>>> import numpy as np
>>> np.set_printoptions(suppress=True, linewidth=160)
>>> def rd(a):
...     return np.round(a, 3) + 0
... 
>>> J = np.load("x.npy")
>>> print(J)
[[-2 -1 -2  4 -4 -3  2  1 -1  3]
 [-1  4  2  0  4 -4  0  1  1  0]
 [-2  2 -4  0 -3 -1  3 -1  3  3]
 [ 4  0  0 -4  0 -2  0  0  0  1]
 [-4  4 -3  0  4 -1 -4  0 -2 -2]
 [-3 -4 -1 -2 -1  4  4 -1 -1  0]
 [ 2  0  3  0 -4  4 -4 -3  0  3]
 [ 1  1 -1  0  0 -1 -3  4  2 -1]
 [-1  1  3  0 -2 -1  0  2  0  0]
 [ 3  0  3  1 -2  0  3 -1  0  4]]
>>> # equal to its transpose
>>> evals, evecs = np.linalg.eigh(J)
>>> x0 = np.array([4, 5, 4, 1, 2, 2, 1, 5, 3, 4])
>>> print(np.abs(J).sum(axis=1).max(), rd(np.abs(evals).max()))
24 13.383
>>> other = J / np.sqrt((J ** 2).mean(axis=1, keepdims=True))
>>> print(np.linalg.matrix_rank(J - J.mean(axis=1, keepdims=True)))
9
>>> evals, evecs = np.linalg.eigh(J)
>>> print(rd(np.linalg.svd(J, compute_uv=False)))
[13.383 10.493  9.539  7.692  6.222  5.968  4.343  3.343  1.698  1.182]
>>> print(np.unique(evals.round(6) + 0, return_counts=True)[1])
[1 1 1 1 1 1 1 1 1 1]
>>> print(rd(np.linalg.eigvalsh(J @ J)))
[  1.396   2.883  11.174  18.864  35.622  38.718  59.16   90.984 110.098 179.102]
>>> print(rd(np.abs(evecs[:, -1])))
[0.211 0.394 0.159 0.035 0.585 0.315 0.364 0.223 0.021 0.387]
>>> print(np.all(np.linalg.eigvalsh(J) > 0))
False
>>> print(rd(np.linalg.norm(J) ** 2 / np.linalg.norm(J, 2) ** 2))
3.06
>>> print(rd(np.linalg.norm(J, axis=1)))
[8.062 7.416 7.874 6.083 9.055 8.062 8.888 5.831 4.472 7.   ]
>>> print(rd(np.linalg.norm(J[7], 1)), rd(np.linalg.norm(J[7], np.inf)))
14.0 4.0
>>> print(rd(np.linalg.norm(J, 2)))
13.383
>>> print(rd(np.linalg.norm(J[7] - J[6])))
11.358
>>> print(rd(np.linalg.norm(J, axis=0)))
[8.062 7.416 7.874 6.083 9.055 8.062 8.888 5.831 4.472 7.   ]
>>> rng = np.random.default_rng(30)
>>> idx = rng.integers(0, 3, 7)
>>> mat = (idx[:, None] == idx) * -1 + np.eye(7)
>>> print(mat)
[[ 0. -1.  0.  0.  0. -1.  0.]
 [-1.  0.  0.  0.  0. -1.  0.]
 [ 0.  0.  0.  0.  0.  0.  0.]
 [ 0.  0.  0.  0. -1.  0. -1.]
 [ 0.  0.  0. -1.  0.  0. -1.]
 [-1. -1.  0.  0.  0.  0.  0.]
 [ 0.  0.  0. -1. -1.  0.  0.]]
>>> # 3 groups of indices that never mix
>>> print(rd(np.linalg.norm(mat, 2) / np.linalg.norm(mat)))
0.577
>>> print(np.linalg.matrix_rank(mat, rtol=0.1))
6
>>> print(np.linalg.cond(mat) > 100)
True
>>> print([round(float(x), 3) for x in np.linalg.svd(mat, compute_uv=False)[:3]])
[2.0, 2.0, 1.0]
>>> print(np.argsort(-np.linalg.norm(mat, axis=0).round(6), kind="stable")[:3])
[0 1 3]
>>> W0 = np.array([[1.4, 0.8, 0.5, -0.6, -1.6, 1.1, 0.0, -1.3, -0.1, -0.9, 0.5, 0.8],
...     [-0.2, -0.5, -1.9, 0.9, 1.4, 1.2, 0.4, -0.5, -1.3, 0.5, 1.7, 0.9],
...     [-0.4, -0.5, -0.3, -0.4, 0.0, -0.3, 1.5, 1.4, 0.8, 3.4, 0.4, -0.1],
...     [0.0, -1.0, 0.1, 0.9, 0.6, -1.7, -1.8, -1.8, -0.2, 0.8, 0.3, -0.5],
...     [0.8, 1.7, -1.0, 0.1, 0.2, -0.6, 0.2, 0.8, 0.4, 0.3, 1.8, 0.2],
...     [1.6, 0.7, 0.4, -0.2, 0.0, -1.3, -0.3, -0.1, 0.5, -0.9, 1.1, 0.8]])
>>> print(W0)
[[ 1.4  0.8  0.5 -0.6 -1.6  1.1  0.  -1.3 -0.1 -0.9  0.5  0.8]
 [-0.2 -0.5 -1.9  0.9  1.4  1.2  0.4 -0.5 -1.3  0.5  1.7  0.9]
 [-0.4 -0.5 -0.3 -0.4  0.  -0.3  1.5  1.4  0.8  3.4  0.4 -0.1]
 [ 0.  -1.   0.1  0.9  0.6 -1.7 -1.8 -1.8 -0.2  0.8  0.3 -0.5]
 [ 0.8  1.7 -1.   0.1  0.2 -0.6  0.2  0.8  0.4  0.3  1.8  0.2]
 [ 1.6  0.7  0.4 -0.2  0.  -1.3 -0.3 -0.1  0.5 -0.9  1.1  0.8]]
>>> W = np.array([[-1, -2, -1, -2, -3, -1],
...     [3, -1, -1, -2, -1, -2],
...     [-3, -1, 2, -3, 3, 0],
...     [1, -2, -3, 3, 1, -3],
...     [0, 1, 2, -3, 3, 0],
...     [-1, -2, -2, 1, -3, -3],
...     [1, 0, 2, 1, -1, 1],
...     [0, 3, -1, 2, 2, 3],
...     [-1, -1, 3, -3, 3, 0],
...     [3, 1, -2, 0, -3, -1],
...     [2, -2, -2, -1, -1, 1],
...     [1, 3, 2, 3, -2, -3]])
>>> beta = np.array([-2, 1, 0, -1, -1, 0])
>>> H = np.maximum(W0 @ W + beta, 0)
>>> print((H > 0).astype(int))
[[0 0 0 0 0 0]
 [1 1 0 1 0 0]
 [1 1 0 1 0 1]
 [0 0 0 0 1 0]
 [1 0 0 0 0 1]
 [0 0 1 0 0 1]]
>>> print(np.linalg.matrix_rank(H))
5
>>> print(rd((H > 0).mean(axis=0)))
[0.5   0.333 0.167 0.333 0.167 0.5  ]
>>> print(rd(H))
[[ 0.   0.   0.   0.   0.   0. ]
 [ 9.6  0.6  0.  10.1  0.   0. ]
 [ 9.3  9.7  0.   1.4  0.   6.5]
 [ 0.   0.   0.   0.   4.   0. ]
 [10.5  0.   0.   0.   0.   0.8]
 [ 0.   0.   3.9  0.   0.   0.5]]
>>> basis = np.array([[-2, 2], [0, -2], [-1, 0], [-2, 0], [-2, -1], [-1, 1]])
>>> print(rd(H @ basis))
[[  0.    0. ]
 [-39.4  18. ]
 [-27.9   5.7]
 [ -8.   -4. ]
 [-21.8  21.8]
 [ -4.4   0.5]]
>>> print((H @ basis).round(6).argmax(axis=1))
[0 1 1 1 1 1]
>>> evals, evecs = np.linalg.eigh(mat)
>>> x0 = np.array([-3, 2, -2, -2, -1, 3, 1])
>>> print(np.abs(mat).sum(axis=1).max(), rd(np.abs(evals).max()))
2.0 2.0
>>> print(rd(evecs * np.abs(evals) @ evecs.T))
[[1.333 0.333 0.    0.    0.    0.333 0.   ]
 [0.333 1.333 0.    0.    0.    0.333 0.   ]
 [0.    0.    0.    0.    0.    0.    0.   ]
 [0.    0.    0.    1.333 0.333 0.    0.333]
 [0.    0.    0.    0.333 1.333 0.    0.333]
 [0.333 0.333 0.    0.    0.    1.333 0.   ]
 [0.    0.    0.    0.333 0.333 0.    1.333]]
>>> print(rd(np.linalg.eigvalsh(mat[1:, 1:])))
[-2. -1.  0.  1.  1.  1.]
>>> print(rd(evecs * np.maximum(evals, 0) @ evecs.T))
[[ 0.667 -0.333  0.     0.     0.    -0.333  0.   ]
 [-0.333  0.667  0.     0.     0.    -0.333  0.   ]
 [ 0.     0.     0.     0.     0.     0.     0.   ]
 [ 0.     0.     0.     0.667 -0.333  0.    -0.333]
 [ 0.     0.     0.    -0.333  0.667  0.    -0.333]
 [-0.333 -0.333  0.     0.     0.     0.667  0.   ]
 [ 0.     0.     0.    -0.333 -0.333  0.     0.667]]
>>> idx = rng.integers(0, 3, 6)
>>> A = (idx[:, None] == idx) * 5 + np.eye(6)
>>> print(A)
[[6. 0. 0. 0. 0. 0.]
 [0. 6. 0. 5. 0. 5.]
 [0. 0. 6. 0. 5. 0.]
 [0. 5. 0. 6. 0. 5.]
 [0. 0. 5. 0. 6. 0.]
 [0. 5. 0. 5. 0. 6.]]
>>> f = np.array([0, 1, 0, 1, 0, 0])
>>> other = A + np.outer(f, np.eye(6)[5])
>>> print(rd(np.linalg.det(other) / np.linalg.det(A)), rd(1 + np.linalg.solve(A, f)[5]))
0.375 0.375
>>> print(other)
[[6. 0. 0. 0. 0. 0.]
 [0. 6. 0. 5. 0. 6.]
 [0. 0. 6. 0. 5. 0.]
 [0. 5. 0. 6. 0. 6.]
 [0. 0. 5. 0. 6. 0.]
 [0. 5. 0. 5. 0. 6.]]
>>> print(np.linalg.matrix_rank(np.linalg.inv(other) - np.linalg.inv(A), tol=1e-8))
1
>>> print(np.linalg.matrix_rank(other - A))
1
>>> O, r_ = np.linalg.qr(A)
>>> print(rd(O))
[[ 1.     0.     0.     0.     0.     0.   ]
 [ 0.    -0.647  0.     0.66   0.    -0.382]
 [ 0.     0.    -0.768  0.    -0.64   0.   ]
 [ 0.    -0.539  0.    -0.75   0.    -0.382]
 [ 0.     0.    -0.64   0.     0.768  0.   ]
 [ 0.    -0.539  0.    -0.041  0.     0.841]]
>>> print(np.trace(O @ O.T))
6.0
>>> print(rd(r_))
[[ 6.     0.     0.     0.     0.     0.   ]
 [ 0.    -9.274  0.    -9.166  0.    -9.166]
 [ 0.     0.    -7.81   0.    -7.682  0.   ]
 [ 0.     0.     0.    -1.41   0.    -0.701]
 [ 0.     0.     0.     0.     1.408  0.   ]
 [ 0.     0.     0.     0.     0.     1.224]]
>>> print(abs(r_[0, 0]), rd(np.linalg.norm(A[:, 0])))
6.0 6.0
>>> print(rd(O.T @ O))
[[1. 0. 0. 0. 0. 0.]
 [0. 1. 0. 0. 0. 0.]
 [0. 0. 1. 0. 0. 0.]
 [0. 0. 0. 1. 0. 0.]
 [0. 0. 0. 0. 1. 0.]
 [0. 0. 0. 0. 0. 1.]]
>>> E = np.load("m.npy")
>>> print(E)
[[-3.1   -0.77  -0.5   -0.3   -0.8   -0.6   -0.5  ]
 [ 0.9    1.618  0.8    0.5    0.6    0.3   -1.2  ]
 [-0.4    0.386  0.2   -0.2    0.9    0.3    0.5  ]
 [ 0.8   -1.119 -0.5    0.6    1.    -0.6    0.7  ]
 [ 0.5   -0.297 -0.2    0.     0.1    1.4    1.1  ]
 [-1.5   -1.8   -0.9   -0.2    0.     1.1   -0.1  ]
 [ 0.3   -0.954 -0.5    0.8    0.4   -0.2   -0.9  ]
 [ 0.4   -1.473 -0.8    1.     2.5   -1.1   -0.9  ]
 [-2.4    1.995  1.     0.5    0.9   -0.1   -1.   ]
 [-0.3   -0.678 -0.3    0.9   -0.1    1.     0.6  ]
 [ 0.4   -0.275 -0.1    1.    -0.7   -0.4    1.1  ]
 [-0.1    1.352  0.6   -0.2   -0.6    0.8   -0.3  ]
 [ 2.4    1.388  0.7   -1.1    0.    -0.9   -0.2  ]
 [-0.8    2.707  1.4   -0.9    0.5    0.4   -0.5  ]
 [-2.4    2.493  1.2    1.    -0.3   -0.1    0.7  ]
 [ 2.    -1.246 -0.6    0.3    0.8   -0.3    0.7  ]
 [-0.4   -1.857 -0.9   -2.9    0.6   -0.2   -0.2  ]
 [-1.    -3.263 -1.6    0.3    1.5   -1.1    0.2  ]
 [ 0.    -2.593 -1.3   -2.     1.2   -0.5    0.9  ]
 [ 0.     3.458  1.7   -1.5    0.2    0.2    0.8  ]
 [-0.1    1.483  0.7   -1.     1.1    0.3    0.6  ]
 [-0.1    0.619  0.4   -0.5   -0.6   -1.     0.2  ]
 [ 0.1   -3.46  -1.7   -0.3   -1.    -0.1    0.1  ]
 [ 0.3   -0.969 -0.4    0.9   -1.     0.4    0.4  ]
 [ 1.9   -4.207 -2.2    0.5    1.7    1.1    0.2  ]]
>>> idx = rng.permutation(7)
>>> other = E[:, idx] * rng.choice([-1, 1], 7)
>>> print(other)
[[ 0.5    0.8   -0.5   -0.77  -3.1   -0.6    0.3  ]
 [ 1.2   -0.6    0.8    1.618  0.9    0.3   -0.5  ]
 [-0.5   -0.9    0.2    0.386 -0.4    0.3    0.2  ]
 [-0.7   -1.    -0.5   -1.119  0.8   -0.6   -0.6  ]
 [-1.1   -0.1   -0.2   -0.297  0.5    1.4   -0.   ]
 [ 0.1   -0.    -0.9   -1.8   -1.5    1.1    0.2  ]
 [ 0.9   -0.4   -0.5   -0.954  0.3   -0.2   -0.8  ]
 [ 0.9   -2.5   -0.8   -1.473  0.4   -1.1   -1.   ]
 [ 1.    -0.9    1.     1.995 -2.4   -0.1   -0.5  ]
 [-0.6    0.1   -0.3   -0.678 -0.3    1.    -0.9  ]
 [-1.1    0.7   -0.1   -0.275  0.4   -0.4   -1.   ]
 [ 0.3    0.6    0.6    1.352 -0.1    0.8    0.2  ]
 [ 0.2   -0.     0.7    1.388  2.4   -0.9    1.1  ]
 [ 0.5   -0.5    1.4    2.707 -0.8    0.4    0.9  ]
 [-0.7    0.3    1.2    2.493 -2.4   -0.1   -1.   ]
 [-0.7   -0.8   -0.6   -1.246  2.    -0.3   -0.3  ]
 [ 0.2   -0.6   -0.9   -1.857 -0.4   -0.2    2.9  ]
 [-0.2   -1.5   -1.6   -3.263 -1.    -1.1   -0.3  ]
 [-0.9   -1.2   -1.3   -2.593  0.    -0.5    2.   ]
 [-0.8   -0.2    1.7    3.458  0.     0.2    1.5  ]
 [-0.6   -1.1    0.7    1.483 -0.1    0.3    1.   ]
 [-0.2    0.6    0.4    0.619 -0.1   -1.     0.5  ]
 [-0.1    1.    -1.7   -3.46   0.1   -0.1    0.3  ]
 [-0.4    1.    -0.4   -0.969  0.3    0.4   -0.9  ]
 [-0.2   -1.7   -2.2   -4.207  1.9    1.1   -0.5  ]]
>>> U, _, Vh = np.linalg.svd(E.T @ other)
>>> print(rd(U @ Vh))
[[ 0.  0.  0.  0.  1.  0.  0.]
 [ 0.  0.  0.  1.  0.  0.  0.]
 [ 0.  0.  1.  0.  0.  0.  0.]
 [ 0.  0.  0.  0.  0.  0. -1.]
 [ 0. -1.  0.  0.  0.  0.  0.]
 [ 0.  0.  0.  0.  0.  1.  0.]
 [-1.  0.  0.  0.  0.  0.  0.]]
